$ python3 -q
>>> import numpy as np
>>> np.set_printoptions(precision=1, suppress=True, linewidth=160)
>>> F = np.load("m.npy")
>>> F
array([[ 5,  5,  0,  0,  0,  0],
       [-3,  2,  0,  0,  0,  0],
       [ 5, -3,  0,  0,  0,  0],
       [ 0,  0,  5,  5,  0,  0],
       [ 0,  0, -3,  2,  0,  0],
       [ 0,  0,  5, -3,  0,  0],
       [ 0,  0,  0,  0,  5,  5],
       [ 0,  0,  0,  0, -3,  2],
       [ 0,  0,  0,  0,  5, -3]])
>>> q, evecs = np.linalg.qr(F[:, :4])[0], np.linalg.qr(F[:, 4:])[0]
>>> sig = np.linalg.svd(q.T @ evecs, compute_uv=False)
>>> sig
array([0., 0.])
>>> x = np.array([0, -2, -2, 0, 1, 0])
>>> h = np.maximum(F @ x, 0)
>>> F * (h > 1e-9)[:, None]
array([[ 0,  0,  0,  0,  0,  0],
       [ 0,  0,  0,  0,  0,  0],
       [ 5, -3,  0,  0,  0,  0],
       [ 0,  0,  0,  0,  0,  0],
       [ 0,  0, -3,  2,  0,  0],
       [ 0,  0,  0,  0,  0,  0],
       [ 0,  0,  0,  0,  5,  5],
       [ 0,  0,  0,  0,  0,  0],
       [ 0,  0,  0,  0,  5, -3]])
>>> np.maximum(F @ x, 0) - np.maximum(-F @ x, 0)
array([-10,  -4,   6, -10,   6, -10,   5,  -3,   5])
>>> np.flatnonzero(h > 1e-9)
array([2, 4, 6, 8])
>>> F.T @ h
array([ 30, -18, -18,  12,  50,  10])
>>> np.tanh(F @ x)
array([-1., -1.,  1., -1.,  1., -1.,  1., -1.,  1.])
>>> h
array([0, 0, 6, 0, 6, 0, 5, 0, 5])
>>> r0, r1 = F[1], F[3]
>>> r0 @ r1
np.int64(0)
>>> pr = (r0 @ r1) / (r0 @ r0) * r0
>>> round(np.linalg.norm(r0 + r1) ** 2 + np.linalg.norm(r0 - r1) ** 2, 1)
np.float64(126.0)
>>> print(np.outer(r0, r1))
[[  0   0 -15 -15   0   0]
 [  0   0  10  10   0   0]
 [  0   0   0   0   0   0]
 [  0   0   0   0   0   0]
 [  0   0   0   0   0   0]
 [  0   0   0   0   0   0]]
>>> feats = np.loadtxt("case7.csv", delimiter=",")
>>> feats
array([[ 1.,  0.,  2.,  2.,  2.],
       [ 4., 14.,  2.,  0.,  4.],
       [ 1.,  4., 12.,  5.,  0.],
       [ 3.,  0.,  4.,  1.,  3.],
       [ 5.,  2.,  2.,  5., 11.]])
>>> print(np.round(np.linalg.det(feats.T), 1))
-1032.0
>>> print(np.einsum("ii->", feats))
39.0
>>> left, sig, vt = np.linalg.svd(feats)
>>> sig
array([19.8, 11.4, 10.8,  2.3,  0.2])
>>> Y = left[:, :4] @ np.diag(sig[:4]) @ vt[:4]
>>> print(round(np.linalg.norm(feats - Y) / np.linalg.norm(feats), 1))
0.0
>>> np.round(np.linalg.norm(feats - Y, 2), 1), np.round(sig[4], 1)
(np.float64(0.2), np.float64(0.2))
>>> round(float(np.abs(feats - Y).max()), 1)
0.1
>>> np.linalg.matrix_rank(Y)
np.int64(4)
>>> q, Rm = np.linalg.qr(feats)
>>> round(float(abs(Rm[0, 0])), 1), np.round(np.linalg.norm(feats[:, 0]), 1)
(7.2, np.float64(7.2))
>>> np.trace(q @ q.T)
np.float64(5.0)
>>> Y = np.array([[5, 3], [1, 1]])
>>> cent = np.array([[0, 3, -3, 4], [-4, 4, -4, -1], [0, 4, 4, 2], [1, -4, 0, -1]])
>>> M = np.block([[Y, np.zeros((2, 4))], [np.zeros((4, 2)), cent]])
>>> M
array([[ 5.,  3.,  0.,  0.,  0.,  0.],
       [ 1.,  1.,  0.,  0.,  0.,  0.],
       [ 0.,  0.,  0.,  3., -3.,  4.],
       [ 0.,  0., -4.,  4., -4., -1.],
       [ 0.,  0.,  0.,  4.,  4.,  2.],
       [ 0.,  0.,  1., -4.,  0., -1.]])
>>> t3 = np.stack([M, 5 * M, M[::-1]])
>>> (t3 @ M.T).shape
(3, 6, 6)
>>> x = np.array([-4, -1, 2, 5, 0, -2])
>>> y = M @ x
>>> y
array([-23.,  -5.,   7.,  14.,  16., -16.])
>>> np.linalg.solve(M, y)
array([-4., -1.,  2.,  5., -0., -2.])
>>> np.linalg.solve(M, y + M[:, 0])
array([-3., -1.,  2.,  5., -0., -2.])
>>> print(np.linalg.solve(M, 4 * y))
[-16.  -4.   8.  20.  -0.  -8.]
>>> Y = M[0, 0] * M[1:] - np.outer(M[1:, 0], M[0])
>>> Y
array([[  0.,   2.,   0.,   0.,   0.,   0.],
       [  0.,   0.,   0.,  15., -15.,  20.],
       [  0.,   0., -20.,  20., -20.,  -5.],
       [  0.,   0.,   0.,  20.,  20.,  10.],
       [  0.,   0.,   5., -20.,   0.,  -5.]])
>>> np.flatnonzero(~Y.round(6).any(axis=1))
array([], dtype=int64)
>>> np.linalg.matrix_rank(Y), np.linalg.matrix_rank(M)
(np.int64(5), np.int64(6))
